In [1]: import numpy as np

In [2]: np.set_printoptions(precision=2, suppress=True, linewidth=120)

In [3]: A2 = np.array([[1, 1], [1, -1]])

In [4]: rng = np.random.default_rng(4259)

In [5]: mat = np.kron(A2, np.kron(A2, A2))[rng.permutation(8)][:3]

In [6]: mat
Out[6]: 
array([[ 1,  1,  1,  1, -1, -1, -1, -1],
       [ 1,  1,  1,  1,  1,  1,  1,  1],
       [ 1, -1,  1, -1,  1, -1,  1, -1]])

In [7]: blk = np.stack([mat, 2 * mat, mat[::-1]])

In [8]: blk.sum(axis=0)
Out[8]: 
array([[ 4,  2,  4,  2, -2, -4, -2, -4],
       [ 4,  4,  4,  4,  4,  4,  4,  4],
       [ 4, -2,  4, -2,  2, -4,  2, -4]])

In [9]: X = np.diag(np.array([-3, 1, 3])) + -3 * np.eye(3, k=1) + -3 * np.eye(3, k=-1)

In [10]: X
Out[10]: 
array([[-3., -3.,  0.],
       [-3.,  1., -3.],
       [ 0., -3.,  3.]])

In [11]: C2 = X.T @ X

In [12]: C2
Out[12]: 
array([[ 18.,   6.,   9.],
       [  6.,  19., -12.],
       [  9., -12.,  18.]])

In [13]: np.diag(C2)
Out[13]: array([18., 19., 18.])

In [14]: np.trace(C2), (X ** 2).sum()
Out[14]: (np.float64(55.0), np.float64(55.0))

In [15]: np.linalg.eigvalsh(C2)[::-1]
Out[15]: array([30.94, 23.95,  0.11])

In [16]: evals, V = np.linalg.eigh(C2)

In [17]: np.linalg.svd(C2, compute_uv=False)
Out[17]: array([30.94, 23.95,  0.11])

In [18]: np.round(V.T @ V, 2) + 0
Out[18]: 
array([[1., 0., 0.],
       [0., 1., 0.],
       [0., 0., 1.]])

In [19]: V @ np.diag(evals) @ V.T
Out[19]: 
array([[ 18.,   6.,   9.],
       [  6.,  19., -12.],
       [  9., -12.,  18.]])

In [20]: np.abs(V[:, -1]).round(6).argmax()
Out[20]: np.int64(2)

In [21]: r0 = np.array([-6, -1, -8, -5, 5, -5])

In [22]: J = 3 * np.eye(6) + np.outer(r0, r0)

In [23]: J
Out[23]: 
array([[ 39.,   6.,  48.,  30., -30.,  30.],
       [  6.,   4.,   8.,   5.,  -5.,   5.],
       [ 48.,   8.,  67.,  40., -40.,  40.],
       [ 30.,   5.,  40.,  28., -25.,  25.],
       [-30.,  -5., -40., -25.,  28., -25.],
       [ 30.,   5.,  40.,  25., -25.,  28.]])

In [24]: # symmetric

In [25]: low = np.linalg.cholesky(J)

In [26]: np.linalg.eigvalsh(J).min() > 0
Out[26]: np.True_

In [27]: low @ low.T
Out[27]: 
array([[ 39.,   6.,  48.,  30., -30.,  30.],
       [  6.,   4.,   8.,   5.,  -5.,   5.],
       [ 48.,   8.,  67.,  40., -40.,  40.],
       [ 30.,   5.,  40.,  28., -25.,  25.],
       [-30.,  -5., -40., -25.,  28., -25.],
       [ 30.,   5.,  40.,  25., -25.,  28.]])

In [28]: round(float(np.prod(np.diag(low)) ** 2), 2), round(float(np.linalg.det(J)), 2)
Out[28]: (43497.0, 43497.0)

In [29]: feats = np.load("test7.npy")

In [30]: feats
Out[30]: 
array([[ 5, 10, 10,  6],
       [ 0, 25, 19,  6],
       [ 0, 25, 19,  6],
       [ 0,  9,  7,  4],
       [ 5, 10, 10,  6],
       [ 0, 12, 10,  5],
       [ 0,  9,  7,  4],
       [ 0, 20, 16,  6],
       [ 5,  7,  7,  5],
       [ 5, 10, 10,  6],
       [ 0,  9,  7,  4],
       [ 0, 25, 19,  6],
       [ 0, 16, 10,  3],
       [ 0, 25, 19,  6],
       [ 5,  1,  1,  3],
       [ 0, 25, 19,  6],
       [ 0, 15, 13,  6],
       [ 0,  6,  4,  3],
       [ 0, 22, 16,  5],
       [ 0, 20, 16,  6],
       [ 5,  7,  7,  5]])

In [31]: # row 2 repeats row 1

In [32]: cen = feats - feats.mean(axis=0)

In [33]: Uu, sig, VT = np.linalg.svd(cen, full_matrices=False)

In [34]: np.abs(Uu[:, 0]).argmax()
Out[34]: np.int64(14)

In [35]: np.abs(VT[-1])
Out[35]: array([0.  , 0.36, 0.6 , 0.72])

In [36]: np.linalg.matrix_rank(cen)
Out[36]: np.int64(3)

In [37]: np.round(sig ** 2 / (sig ** 2).sum(), 2) + 0
Out[37]: array([0.95, 0.05, 0.01, 0.  ])

In [38]: VT[0] * np.sign(VT[0, np.abs(VT[0]).argmax()])
Out[38]: array([-0.14,  0.8 ,  0.57,  0.08])
